% python3 -q
>>> import numpy as np
>>> np.set_printoptions(precision=4, suppress=True, linewidth=160, sign=" ")
>>> def rnd(a):
...     return np.round(a, 4) + 0
... 
>>> feats = np.load("run19.npy")
>>> feats
array([[ 0.4545,  0.3636,  0.1364,  0.0455],
       [ 0.2105,  0.2632,  0.0526,  0.4737],
       [ 0.0476,  0.1429,  0.4762,  0.3333],
       [ 0.1   ,  0.3   ,  0.2667,  0.3333]])
>>> # a transition matrix
>>> np.allclose(feats @ feats.T, feats.T @ feats)
False
>>> np.trace(feats)
np.float64(1.5272)
>>> np.allclose(feats, feats.T)
False
>>> u = np.array([1, 3])
>>> rnd(np.cross(feats[0, :3], feats[2, :3]))
array([ 0.1537, -0.2099,  0.0476])
>>> rnd(np.array([np.convolve(row, u, "same") for row in feats]))
array([[ 0.4545,  1.7271,  1.2272,  0.4547],
       [ 0.2105,  0.8947,  0.8422,  0.6315],
       [ 0.0476,  0.2857,  0.9049,  1.7619],
       [ 0.1   ,  0.6   ,  1.1667,  1.1334]])
>>> np.polyval(u, feats[0])
array([ 3.4545,  3.3636,  3.1364,  3.0455])
>>> rnd(np.correlate(feats[0], feats[2], "full"))
array([ 0.1515,  0.3376,  0.2836,  0.1537,  0.0585,  0.013 ,  0.0022])
>>> O, V = np.linalg.qr(feats[:, :2])[0], np.linalg.qr(feats[:, 2:])[0]
>>> s = np.linalg.svd(O.T @ V, compute_uv=False)
>>> rnd(s)
array([ 0.916 ,  0.0174])
>>> (s > 0.9).sum()
np.int64(1)
>>> F = np.load("m.npy")
>>> F
array([[ -7.4107, -10.6515, -35.2645,  14.7927],
       [ -6.9488, -11.0017, -35.6981,  15.2436],
       [ -4.3575, -11.374 ,  11.0045,  -2.5477],
       [ -7.3056, -11.6151, -34.7566,  14.5958],
       [-11.5684, -37.6735,  11.7208,  11.0719],
       [ -8.3321, -13.1816, -34.196 ,  15.0261],
       [ -7.8426,  -9.9178, -34.6886,  14.6078],
       [ -4.6382, -13.1346,  11.3591,  -3.4456],
       [ -8.7629,  -9.5563, -32.7049,  14.2558],
       [ -4.9082, -11.0755,   9.6991,  -2.6085],
       [ -7.4075, -11.0833, -34.591 ,  15.8789],
       [ -2.5367, -11.5803,   9.983 ,  -1.5912],
       [ -6.8648, -12.4344, -32.4012,  14.2617],
       [ -9.9236, -10.0478, -32.1214,  14.1426],
       [-10.4803, -36.4131,  10.4739,  10.218 ],
       [ -6.9673,  -9.8816, -33.2297,  13.9245],
       [ -8.4416,  -8.6638, -33.8487,  13.2637],
       [ -9.1696, -35.7063,   9.6774,  11.5445],
       [ -9.1888, -34.9493,   8.5809,  13.213 ],
       [ -8.2417,  -9.8213, -33.6152,  14.1552],
       [-11.2501, -35.7601,   7.2654,  12.3655],
       [ -3.8661, -11.907 ,  10.1098,  -2.7247],
       [ -9.8329, -37.1908,  10.0336,  11.1511],
       [-10.3905, -36.0909,  10.027 ,  12.3444],
       [ -7.3308,  -9.3953, -35.5464,  15.4884],
       [ -4.6745, -11.2576,  12.6697,  -1.8758],
       [ -8.0178, -11.3361, -35.0674,  14.0285],
       [-10.8408, -35.5017,   8.8176,  10.6341],
       [ -2.7832, -13.2977,  11.4059,  -3.5249],
       [-10.1007, -34.116 ,  11.9321,  11.4603]])
>>> Ac = F - F.mean(axis=0)
>>> V = np.linalg.svd(Ac)[2][:2]
>>> Y = Ac - Ac @ V.T @ V
>>> rnd(np.linalg.norm(Y) / np.linalg.norm(Ac))
np.float64(0.0454)
>>> rnd(Y.std(axis=0))
array([ 0.8684,  0.409 ,  0.2593,  0.6405])
>>> rnd(np.cov(Ac @ V.T, rowvar=False))
array([[ 590.2808,    0.    ],
       [   0.    ,  109.6196]])
>>> x0 = np.array([3, 3, 0, 0])
>>> target = F @ x0
>>> c, lr = np.zeros(4), 1 / np.linalg.norm(F, 2) ** 2
>>> for i in range(150):
...     c -= lr * F.T @ (F @ c - target)
...     if i % 50 == 0: print(i, round(np.linalg.norm(F @ c - target), 4))
... 
0 120.0914
50 17.2373
100 13.5045
>>> rnd(np.linalg.cond(F))
np.float64(31.2824)
>>> A = np.array([[2, 2, 8], [0, 1, 4], [0, 2, 8]])
>>> np.linalg.matrix_rank(A, rtol=0.1)
np.int64(2)
>>> np.argsort(-np.linalg.norm(A, axis=0).round(6), kind="stable")[:3]
array([ 2,  1,  0])
>>> np.allclose(A[:-1].T @ np.linalg.lstsq(A[:-1].T, A[-1])[0], A[-1])
True
>>> np.unique(A.round(6), axis=0).shape
(3, 3)
>>> rnd(np.trace(np.linalg.pinv(A) @ A))
np.float64(2.0)
>>> U, s, Vh = np.linalg.svd(A)
>>> np.argmax(s[:-1] / (s[1:] + 1e-6)) + 1
np.int64(2)
>>> Y = U[:, :2] @ np.diag(s[:2]) @ Vh[:2]
>>> rnd(Y)
array([[ 2.,  2.,  8.],
       [ 0.,  1.,  4.],
       [ 0.,  2.,  8.]])
>>> rnd(np.abs(A - Y).max())
np.float64(0.0)
>>> np.linalg.matrix_rank(A, rtol=0.05)
np.int64(2)
>>> W0 = np.minimum.outer(np.arange(1, 7), np.arange(1, 7)) * 3
>>> W0
array([[  3,   3,   3,   3,   3,   3],
       [  3,   6,   6,   6,   6,   6],
       [  3,   6,   9,   9,   9,   9],
       [  3,   6,   9,  12,  12,  12],
       [  3,   6,   9,  12,  15,  15],
       [  3,   6,   9,  12,  15,  18]])
>>> # equal to its transpose
>>> O, Rm = np.linalg.qr(W0)
>>> rnd(np.trace(O @ O.T))
np.float64(6.0)
>>> rnd(O @ Rm)
array([[  3.,   3.,   3.,   3.,   3.,   3.],
       [  3.,   6.,   6.,   6.,   6.,   6.],
       [  3.,   6.,   9.,   9.,   9.,   9.],
       [  3.,   6.,   9.,  12.,  12.,  12.],
       [  3.,   6.,   9.,  12.,  15.,  15.],
       [  3.,   6.,   9.,  12.,  15.,  18.]])
>>> rnd(abs(Rm[0, 0])), rnd(np.linalg.norm(W0[:, 0]))
(np.float64(7.3485), np.float64(7.3485))
>>> O.shape, Rm.shape
((6, 6), (6, 6))
>>> x0 = np.ones(6)
>>> for _ in range(6):
...     x0 = W0 @ x0
...     x0 /= np.linalg.norm(x0)
...     print(round(x0 @ W0 @ x0, 4))
... 
51.5546
51.6197
51.6206
51.6206
51.6206
51.6206
>>> rnd(x0)
array([ 0.1327,  0.2578,  0.3678,  0.4565,  0.5187,  0.5507])
>>> rnd(np.linalg.eigvalsh(W0)[-1])
np.float64(51.6206)
>>> ev, V = np.linalg.eigh(W0)
>>> (ev > 1e-8).sum(), (ev < -1e-8).sum()
(np.int64(6), np.int64(0))
>>> rnd(ev.sum()), np.trace(W0)
(np.float64(63.0), np.int64(63))
>>> rnd(V.T @ V)
array([[ 1.,  0.,  0.,  0.,  0.,  0.],
       [ 0.,  1.,  0.,  0.,  0.,  0.],
       [ 0.,  0.,  1.,  0.,  0.,  0.],
       [ 0.,  0.,  0.,  1.,  0.,  0.],
       [ 0.,  0.,  0.,  0.,  1.,  0.],
       [ 0.,  0.,  0.,  0.,  0.,  1.]])
>>> rnd(ev)
array([  0.7956,   0.9566,   1.3386,   2.3242,   5.9645,  51.6206])
>>> rnd(V @ np.diag(ev) @ V.T)
array([[  3.,   3.,   3.,   3.,   3.,   3.],
       [  3.,   6.,   6.,   6.,   6.,   6.],
       [  3.,   6.,   9.,   9.,   9.,   9.],
       [  3.,   6.,   9.,  12.,  12.,  12.],
       [  3.,   6.,   9.,  12.,  15.,  15.],
       [  3.,   6.,   9.,  12.,  15.,  18.]])
>>> ev, V = np.linalg.eigh(W0)
>>> x0 = np.array([7, 6, 7, 6, -7, -5])
>>> rnd(x0 @ W0 @ x0 / (x0 @ x0)), rnd(ev[0]), rnd(ev[-1])
(np.float64(5.5451), np.float64(0.7956), np.float64(51.6206))
>>> rnd(np.linalg.eigvalsh(W0[1:, 1:]))
array([  0.8237,   1.1096,   1.9534,   5.3639,  50.7494])
>>> x0 @ W0 @ x0
np.int64(1353)
>>> Y = np.array([[-1.2], [-1.1], [-1.9], [0.4]])
>>> W2 = np.array([[2.9, 0.1, 1.2, -1.7, -1.1]])
>>> K = Y @ W2
>>> rnd(K)
array([[-3.48, -0.12, -1.44,  2.04,  1.32],
       [-3.19, -0.11, -1.32,  1.87,  1.21],
       [-5.51, -0.19, -2.28,  3.23,  2.09],
       [ 1.16,  0.04,  0.48, -0.68, -0.44]])
>>> np.linalg.lstsq(K[:-1].T, K[-1])[2]
np.int32(1)
>>> rnd(np.trace(np.linalg.pinv(K) @ K))
np.float64(1.0)
>>> data = np.load("x.npy")
>>> data
array([[ 0,  0,  0,  0],
       [ 0,  0,  5,  3],
       [ 0, -5,  0,  0],
       [ 0, -3,  0,  0]])
>>> # antisymmetric, zero diagonal
>>> U, s, Vh = np.linalg.svd(data)
>>> V = Vh[:(s > 1e-8).sum()]
>>> rng = np.random.default_rng(1491)
>>> x0 = data[0] + 4 * data[1] + rng.integers(2) * np.eye(4)[1]
>>> x0
array([  0.,   1.,  20.,  12.])
>>> rnd(np.linalg.norm(x0 - V.T @ V @ x0))
np.float64(0.0)
>>> rnd(V.T @ V)
array([[ 0.    ,  0.    ,  0.    ,  0.    ],
       [ 0.    ,  1.    ,  0.    ,  0.    ],
       [ 0.    ,  0.    ,  0.7353,  0.4412],
       [ 0.    ,  0.    ,  0.4412,  0.2647]])
>>> np.linalg.matrix_rank(np.vstack([data, x0]))
np.int64(2)
>>> x0 = np.array([8, 4, 0, 9])
>>> h1 = np.maximum(data @ x0, 0)
>>> data * (h1 > 1e-9)[:, None]
array([[ 0,  0,  0,  0],
       [ 0,  0,  5,  3],
       [ 0,  0,  0,  0],
       [ 0,  0,  0,  0]])
>>> np.maximum(data @ (3 * x0), 0)
array([  0,  81,   0,   0])
>>> data.T @ h1
array([   0,    0,  135,   81])
>>> hat = np.triu(np.array([[1, 0, 1, 0], [0, 2, 2, 0], [2, 2, 0, 1], [2, 0, 1, 2]]), 1) + np.eye(4)
>>> Y = hat @ data @ np.linalg.inv(hat)
>>> hat @ data - data @ hat
array([[  0.,  -5.,   0.,   0.],
       [  0., -10.,   0.,  -5.],
       [  0.,  -3.,  10.,   0.],
       [  0.,   0.,   6.,   0.]])
>>> z = rng.permutation(4)
>>> z
array([ 0,  2,  1,  3])
>>> Y = data[z][:, z]
>>> np.allclose(Y, data)
False
>>> rnd(np.sort(np.abs(np.linalg.eigvals(Y))))
array([ 0.   ,  0.   ,  5.831,  5.831])
>>> arr = np.loadtxt("dump.csv", delimiter=",")
>>> arr
array([[ 2.527 , -5.9702, -3.4395],
       [ 3.3445, -5.6023, -5.2109],
       [ 2.2272, -5.2671, -4.5238],
       [ 3.7142, -7.6745, -5.9985],
       [ 3.3344, -5.5006, -6.6076],
       [ 4.0897, -5.8483, -6.5645],
       [ 3.4041, -3.1931, -6.8488],
       [ 3.5269, -7.4251, -5.305 ],
       [ 4.2134, -7.9551, -2.9861],
       [ 4.919 , -6.2451, -4.6293],
       [ 2.927 , -5.9454, -4.9212],
       [ 3.3947, -5.1655, -5.7916],
       [ 4.2048, -5.3957, -6.1425],
       [ 3.2478, -6.5677, -5.1374]])
>>> Y = np.c_[arr[:, :1] @ np.array([[2]]), np.array([2, 3, 5, 5, -4, 5, 5, 1, -4, 5, -1, -3, -1, 4])]
>>> Y
array([[ 5.054 ,  2.    ],
       [ 6.689 ,  3.    ],
       [ 4.4544,  5.    ],
       [ 7.4284,  5.    ],
       [ 6.6688, -4.    ],
       [ 8.1794,  5.    ],
       [ 6.8082,  5.    ],
       [ 7.0538,  1.    ],
       [ 8.4268, -4.    ],
       [ 9.838 ,  5.    ],
       [ 5.854 , -1.    ],
       [ 6.7894, -3.    ],
       [ 8.4096, -1.    ],
       [ 6.4956,  4.    ]])
>>> np.linalg.matrix_rank(Y)
np.int64(2)
>>> rnd(np.linalg.lstsq(arr, Y[:, 0])[0])
array([ 2.,  0.,  0.])
>>> np.linalg.matrix_rank(np.c_[arr, Y])
np.int64(4)
>>> z = rng.permutation(3)
>>> Y = arr[:, z] * rng.choice([-1, 1], 3)
>>> Y
array([[ 2.527 ,  5.9702,  3.4395],
       [ 3.3445,  5.6023,  5.2109],
       [ 2.2272,  5.2671,  4.5238],
       [ 3.7142,  7.6745,  5.9985],
       [ 3.3344,  5.5006,  6.6076],
       [ 4.0897,  5.8483,  6.5645],
       [ 3.4041,  3.1931,  6.8488],
       [ 3.5269,  7.4251,  5.305 ],
       [ 4.2134,  7.9551,  2.9861],
       [ 4.919 ,  6.2451,  4.6293],
       [ 2.927 ,  5.9454,  4.9212],
       [ 3.3947,  5.1655,  5.7916],
       [ 4.2048,  5.3957,  6.1425],
       [ 3.2478,  6.5677,  5.1374]])
>>> U, _, Vh = np.linalg.svd(arr.T @ Y)
>>> z
array([ 0,  1,  2])
>>> rnd(np.linalg.lstsq(arr, Y)[0])
array([[ 1.,  0.,  0.],
       [ 0., -1.,  0.],
       [ 0.,  0., -1.]])
>>> Ac = arr - arr.mean(axis=0)
>>> V = np.linalg.svd(Ac)[2][:1]
>>> Y = Ac - Ac @ V.T @ V
>>> rnd((Ac @ V.T).std(axis=0))
array([ 1.3943])
>>> rnd(np.cov(Ac @ V.T, rowvar=False))
np.float64(2.0936)
>>> rnd(np.diag(V.T @ V))
array([ 0.0033,  0.5564,  0.4403])
>>> rnd(Y.std(axis=0))
array([ 0.6736,  0.5213,  0.61  ])
>>> np.linalg.norm(Y, axis=1).round(6).argmax()
np.int64(0)
>>> X = np.array([[-8, 0, 0, 0], [0, -4, 0, 0], [0, 0, -2, -4], [0, 0, -2, 2]])
>>> # splits into 3 blocks
>>> u = np.array([2, 2])
>>> np.correlate(X[1], X[3], "full")
array([ 0, -8,  8,  0,  0,  0,  0])
>>> O = X.astype(float).copy()
>>> for j in range(4):
...     O[:, j] -= O[:, :j] @ (O[:, :j].T @ O[:, j])
...     O[:, j] /= np.linalg.norm(O[:, j])
... 
>>> rnd(O.T @ X)
array([[ 8.    ,  0.    ,  0.    ,  0.    ],
       [ 0.    ,  4.    ,  0.    ,  0.    ],
       [ 0.    ,  0.    ,  2.8284,  1.4142],
       [ 0.    ,  0.    ,  0.    ,  4.2426]])
>>> rnd(O)
array([[-1.    ,  0.    ,  0.    ,  0.    ],
       [ 0.    , -1.    ,  0.    ,  0.    ],
       [ 0.    ,  0.    , -0.7071, -0.7071],
       [ 0.    ,  0.    , -0.7071,  0.7071]])
